% ipython --no-banner

In [1]: import numpy as np

In [2]: import numpy.linalg as la

In [3]: np.set_printoptions(precision=2, suppress=True, linewidth=200, legacy="1.25")

In [4]: rnd = lambda a: np.round(a, 2) + 0

In [5]: feats = np.load("m.npy")

In [6]: feats
Out[6]: 
array([[-1.5,  0.4, -1.6,  1.4,  0.1,  0.1, -1.2,  1.1, -1.3, -1.1],
       [ 2. ,  0. , -0.5, -0.3,  0.4,  1. ,  2.1, -1.1,  0.1, -0.1],
       [ 0.2,  1.3, -1.6, -1. ,  0.6, -1. , -3.9,  0.6,  0.2,  0.6],
       [ 0.8, -0.9, -0.3, -2. ,  0. , -1. ,  1.2,  0.1,  0.6,  1.6],
       [ 0.9,  0.5,  0.7,  0.1,  0.5,  1.3, -2.7, -1.7, -0.4,  0.7]])

In [7]: x0 = np.array([0, -8, 8, 6, 1, -2, 2, -4, -6, -9])

In [8]: h = np.maximum(feats @ x0, 0)

In [9]: rnd(np.maximum(feats @ x0, 0) - np.maximum(-feats @ x0, 0))
Out[9]: array([  3.2,   1.5, -43.4, -21.2,  -2.4])

In [10]: rnd(h)
Out[10]: array([3.2, 1.5, 0. , 0. , 0. ])

In [11]: W = np.array([[-1, 7, 1, -8, 8, 1],
    ...:     [-6, 7, 7, -5, 6, -5],
    ...:     [1, -3, -4, 7, -9, 6],
    ...:     [-4, -3, -9, -5, -1, -7],
    ...:     [4, 2, 0, -8, 0, 3],
    ...:     [-6, 9, -8, -8, 6, 4],
    ...:     [4, -5, -1, 7, -8, 0],
    ...:     [-3, -7, -2, 9, 4, -4],
    ...:     [5, 1, 4, 1, -7, 7],
    ...:     [8, 3, -8, -5, -5, 3]])

In [12]: coef = np.array([2, 1, 0, 1, 1, 1])

In [13]: hid = np.maximum(feats @ W + coef, 0)

In [14]: (hid > 0).mean(axis=0)
Out[14]: array([0.4, 0.6, 0.6, 0.2, 0.8, 0.6])

In [15]: (hid > 0).astype(int)
Out[15]: 
array([[0, 0, 0, 0, 1, 0],
       [1, 1, 1, 0, 1, 1],
       [0, 1, 1, 0, 1, 0],
       [1, 0, 1, 1, 0, 1],
       [0, 1, 0, 0, 1, 1]])

In [16]: la.matrix_rank(hid)
Out[16]: 5

In [17]: C = np.array([[2, 1, 2], [1, 2, 0], [3, 0, 0], [1, 3, 2], [2, 1, 0], [1, 0, 2]])

In [18]: (hid @ C).round(6).argmax(axis=1)
Out[18]: array([0, 0, 0, 2, 1])
